>>> import numpy as np
>>> np.set_printoptions(precision=3, suppress=True, linewidth=120)
>>> F = np.loadtxt("m.csv", delimiter=",")
>>> F
array([[ 0.653,  0.347,  0.069, -0.208,  0.486, -0.208, -0.069,  0.347],
       [ 0.347,  0.653, -0.069,  0.208, -0.486,  0.208,  0.069, -0.347],
       [ 0.069, -0.069,  0.986,  0.042, -0.097,  0.042,  0.014, -0.069],
       [-0.208,  0.208,  0.042,  0.875,  0.292, -0.125, -0.042,  0.208],
       [ 0.486, -0.486, -0.097,  0.292,  0.319,  0.292,  0.097, -0.486],
       [-0.208,  0.208,  0.042, -0.125,  0.292,  0.875, -0.042,  0.208],
       [-0.069,  0.069,  0.014, -0.042,  0.097, -0.042,  0.986,  0.069],
       [ 0.347, -0.347, -0.069,  0.208, -0.486,  0.208,  0.069,  0.653]])
>>> # columns are unit length and at right angles
>>> ev, V = np.linalg.eigh(F)
>>> np.round(V.T @ V, 3) + 0
array([[1., 0., 0., 0., 0., 0., 0., 0.],
       [0., 1., 0., 0., 0., 0., 0., 0.],
       [0., 0., 1., 0., 0., 0., 0., 0.],
       [0., 0., 0., 1., 0., 0., 0., 0.],
       [0., 0., 0., 0., 1., 0., 0., 0.],
       [0., 0., 0., 0., 0., 1., 0., 0.],
       [0., 0., 0., 0., 0., 0., 1., 0.],
       [0., 0., 0., 0., 0., 0., 0., 1.]])
>>> np.linalg.eigvalsh(F @ F)
array([1., 1., 1., 1., 1., 1., 1., 1.])
>>> ev
array([-1.,  1.,  1.,  1.,  1.,  1.,  1.,  1.])
>>> np.unique(ev.round(6) + 0, return_counts=True)[1]
array([1, 7])
>>> out = np.linalg.inv(F)
>>> np.round(np.linalg.det(F) * np.linalg.det(out), 3)
np.float64(1.0)
>>> np.round(F @ out, 3) + 0
array([[1., 0., 0., 0., 0., 0., 0., 0.],
       [0., 1., 0., 0., 0., 0., 0., 0.],
       [0., 0., 1., 0., 0., 0., 0., 0.],
       [0., 0., 0., 1., 0., 0., 0., 0.],
       [0., 0., 0., 0., 1., 0., 0., 0.],
       [0., 0., 0., 0., 0., 1., 0., 0.],
       [0., 0., 0., 0., 0., 0., 1., 0.],
       [0., 0., 0., 0., 0., 0., 0., 1.]])
>>> np.linalg.det(F) * out
array([[-0.653, -0.347, -0.069,  0.208, -0.486,  0.208,  0.069, -0.347],
       [-0.347, -0.653,  0.069, -0.208,  0.486, -0.208, -0.069,  0.347],
       [-0.069,  0.069, -0.986, -0.042,  0.097, -0.042, -0.014,  0.069],
       [ 0.208, -0.208, -0.042, -0.875, -0.292,  0.125,  0.042, -0.208],
       [-0.486,  0.486,  0.097, -0.292, -0.319, -0.292, -0.097,  0.486],
       [ 0.208, -0.208, -0.042,  0.125, -0.292, -0.875,  0.042, -0.208],
       [ 0.069, -0.069, -0.014,  0.042, -0.097,  0.042, -0.986, -0.069],
       [-0.347,  0.347,  0.069, -0.208,  0.486, -0.208, -0.069, -0.653]])
>>> out = np.array([[1, -3, 0, -1, 3, 1, 2],
...     [2, 3, 3, 3, 2, -1, -3],
...     [-1, 3, -1, 2, 2, -3, 2],
...     [-2, -3, -2, -2, 3, 0, -2],
...     [-3, 0, -3, 1, -1, 0, 1],
...     [-1, 1, -3, 1, -1, 3, 2],
...     [-3, -3, 2, 3, -2, -1, -2]])
>>> X = out + out.T
>>> X
array([[ 2, -1, -1, -3,  0,  0, -1],
       [-1,  6,  6,  0,  2,  0, -6],
       [-1,  6, -2,  0, -1, -6,  4],
       [-3,  0,  0, -4,  4,  1,  1],
       [ 0,  2, -1,  4, -2, -1, -1],
       [ 0,  0, -6,  1, -1,  6,  1],
       [-1, -6,  4,  1, -1,  1, -4]])
>>> ev, V = np.linalg.eigh(X)
>>> np.linalg.eigvalsh(X @ X)
array([  0.825,   3.481,  15.876,  55.783,  65.768, 144.417, 153.85 ])
>>> np.round(V.T @ X @ V, 3) + 0
array([[-12.404,   0.   ,   0.   ,   0.   ,   0.   ,   0.   ,   0.   ],
       [  0.   ,  -8.11 ,   0.   ,   0.   ,   0.   ,   0.   ,   0.   ],
       [  0.   ,   0.   ,  -1.866,   0.   ,   0.   ,   0.   ,   0.   ],
       [  0.   ,   0.   ,   0.   ,   0.908,   0.   ,   0.   ,   0.   ],
       [  0.   ,   0.   ,   0.   ,   0.   ,   3.985,   0.   ,   0.   ],
       [  0.   ,   0.   ,   0.   ,   0.   ,   0.   ,   7.469,   0.   ],
       [  0.   ,   0.   ,   0.   ,   0.   ,   0.   ,   0.   ,  12.017]])
>>> out = np.array([[0, 0, -2, -2, -1, -2, 2, 2, 0, 0, 2, 1, -1, -2, 2],
...     [-2, -1, 0, 2, -2, 0, 1, 2, -2, 0, 1, 2, -1, 0, -2],
...     [1, 0, 1, 0, 1, 0, 2, 1, 0, 2, 2, 1, 0, 1, 0]])
>>> feats = out.T @ out
>>> feats
array([[ 5,  2,  1, -4,  5,  0,  0, -3,  4,  2,  0, -3,  2,  1,  4],
       [ 2,  1,  0, -2,  2,  0, -1, -2,  2,  0, -1, -2,  1,  0,  2],
       [ 1,  0,  5,  4,  3,  4, -2, -3,  0,  2, -2, -1,  2,  5, -4],
       [-4, -2,  4,  8, -2,  4, -2,  0, -4,  0, -2,  2,  0,  4, -8],
       [ 5,  2,  3, -2,  6,  2, -2, -5,  4,  2, -2, -4,  3,  3,  2],
       [ 0,  0,  4,  4,  2,  4, -4, -4,  0,  0, -4, -2,  2,  4, -4],
       [ 0, -1, -2, -2, -2, -4,  9,  8, -2,  4,  9,  6, -3, -2,  2],
       [-3, -2, -3,  0, -5, -4,  8,  9, -4,  2,  8,  7, -4, -3,  0],
       [ 4,  2,  0, -4,  4,  0, -2, -4,  4,  0, -2, -4,  2,  0,  4],
       [ 2,  0,  2,  0,  2,  0,  4,  2,  0,  4,  4,  2,  0,  2,  0],
       [ 0, -1, -2, -2, -2, -4,  9,  8, -2,  4,  9,  6, -3, -2,  2],
       [-3, -2, -1,  2, -4, -2,  6,  7, -4,  2,  6,  6, -3, -1, -2],
       [ 2,  1,  2,  0,  3,  2, -3, -4,  2,  0, -3, -3,  2,  2,  0],
       [ 1,  0,  5,  4,  3,  4, -2, -3,  0,  2, -2, -1,  2,  5, -4],
       [ 4,  2, -4, -8,  2, -4,  2,  0,  4,  0,  2, -2,  0, -4,  8]])
>>> rng = np.random.default_rng(43437)
>>> out = feats + rng.integers(-2, 3, (15, 3)) @ rng.integers(-2, 3, (3, 15))
>>> out
array([[  7,  10,   3, -10,   1,   0,   4,  -6,   6,   1, -10,  -1,  -8,   5,  12],
       [  2,   1,   6,   0,   0,   2,  -5,  -1,   0,  -1,   1,  -4,   3,  -2,  -2],
       [  0,   3,   5,  -2,   0,   9,  -7,  -6,  -6,   7,  -6,   7,  -2,  12,  -4],
       [ -6,  -8,  -2,  10,   2,   4,  -4,   1,  -6,   3,   4,   4,   6,   4, -12],
       [  6,   8,   3,  -8,   3,   3,   0,  -8,   4,   3, -10,   0,  -5,   8,   8],
       [  0,  -6,   4,  12,   6,   0,  -2,   0,   4,  -4,   4, -10,  10,  -4,  -8],
       [  2,  -3,   2,   6,   0, -10,  15,  12,   6,  -4,  13,  -6,   1, -12,   2],
       [ -1,   4,   9,   0, -11,  -2,   6,   9,  -4,  -2,   4,   3,  -8,  -5,   0],
       [  4,   4,  -4,  -8,   4,   0,   0,  -6,   4,   2,  -6,   0,  -2,   4,   8],
       [  4,   1,   6,   4,   2,  -4,   9,   4,   6,  -2,   4,  -6,   0,  -4,   2],
       [  2,   6,   8,  -4,  -8,  -2,   8,   7,  -2,   1,   3,   4,  -9,  -2,   4],
       [ -5,  -3,  -5,  -2,  -4,   2,   1,   5, -10,   8,   6,  14,  -3,   5,  -4],
       [  0,   3,  -2,  -8,   1,   8,  -9,  -8,  -6,   8,  -7,   9,  -2,  12,   0],
       [  1,   4,   3,  -2,   1,   6,  -2,  -6,  -2,   5,  -8,   5,  -4,  11,   0],
       [  6,   8,   8,  -8,  -4,  -2,   0,   0,   4,  -4,  -2,  -6,  -4,  -6,   8]])
>>> np.round(np.linalg.svd(out - feats, compute_uv=False), 3) + 0
array([53.014, 38.515, 21.635,  0.   ,  0.   ,  0.   ,  0.   ,  0.   ,  0.   ,  0.   ,  0.   ,  0.   ,  0.   ,  0.   ,
        0.   ])
>>> np.abs(out - feats).sum(axis=1)
array([66, 32, 60, 46, 54, 72, 80, 48, 36, 50, 50, 50, 80, 52, 48])
>>> out = np.array([[3, 2, 2, 1],
...     [1, 2, 3, 2],
...     [1, 2, 2, 0],
...     [2, 2, 0, 2],
...     [3, 3, 1, 2],
...     [0, 2, 1, 0],
...     [1, 2, 0, 2],
...     [0, 0, 3, 1],
...     [3, 3, 3, 2],
...     [2, 3, 0, 2],
...     [3, 0, 3, 1],
...     [0, 0, 2, 1],
...     [3, 0, 2, 0],
...     [1, 2, 3, 3],
...     [1, 3, 1, 3]])
>>> Z = np.array([[0, 0, 3, 3, 1, 2, 0, 0],
...     [2, 1, 1, 1, 3, 1, 3, 2],
...     [1, 3, 2, 2, 2, 0, 2, 1],
...     [0, 2, 2, 3, 0, 1, 0, 2]])
>>> m1 = out @ Z + 0.3 * rng.normal(size=(15, 8))
>>> m1
array([[ 6.126,  9.898, 16.704, 18.101, 12.47 ,  9.057,  9.771,  8.07 ],
       [ 7.216, 15.217, 14.856, 17.212, 12.935,  5.804, 11.986, 11.429],
       [ 6.099,  8.134,  9.354,  8.327, 11.306,  3.462,  9.973,  5.589],
       [ 4.138,  5.958, 12.649, 14.122,  8.164,  8.603,  5.941,  7.648],
       [ 6.768, 10.322, 18.113, 20.49 , 13.879, 10.974, 11.052, 11.072],
       [ 5.332,  5.411,  4.1  ,  3.609,  8.078,  1.747,  7.473,  4.963],
       [ 4.245,  5.846,  9.14 , 11.158,  7.2  ,  6.482,  5.931,  8.023],
       [ 3.088, 11.312,  8.336,  9.218,  5.945,  0.968,  5.505,  5.683],
       [ 8.935, 15.859, 22.014, 23.883, 18.241, 11.141, 14.699, 13.002],
       [ 5.969,  7.1  , 13.358, 15.167, 11.162,  8.839,  9.232, 10.239],
       [ 2.875, 10.636, 17.267, 17.946,  8.708,  7.704,  6.359,  5.262],
       [ 2.271,  7.724,  6.263,  6.914,  3.909,  1.165,  3.707,  3.748],
       [ 1.789,  5.964, 13.484, 13.347,  6.868,  5.653,  4.397,  1.738],
       [ 7.685, 16.772, 16.759, 20.018, 13.06 ,  7.002, 12.313, 13.108],
       [ 7.288, 11.857, 14.002, 16.663, 12.139,  8.032, 11.349, 13.062]])
>>> vec = np.array([-3, -2, 2, 3, -1, 0, -1, -3])
>>> target = m1 @ vec
>>> np.round(np.linalg.lstsq(m1, target)[0], 3) + 0
array([-3., -2.,  2.,  3., -1.,  0., -1., -3.])
>>> target = target + 0.3 * rng.normal(size=15)
>>> target
array([  3.109, -29.947, -28.959,   5.97 ,  -1.128, -38.478,  -9.522, -16.304, -15.313, -10.861,  27.738,  -7.953,
        33.42 , -28.053, -30.266])
>>> b, *_ = np.linalg.lstsq(m1, target)
>>> b
array([-3.129, -2.169,  2.073,  3.08 , -1.233, -0.119, -0.638, -2.977])
>>> np.round(m1.T @ (target - m1 @ b), 3) + 0
array([0., 0., 0., 0., 0., 0., 0., 0.])
>>> [round(float(np.linalg.norm(np.linalg.solve(m1.T @ m1 + lam * np.eye(8), m1.T @ target))), 2) for lam in (0, 1, 10, 100)]
[6.25, 5.73, 5.33, 3.71]
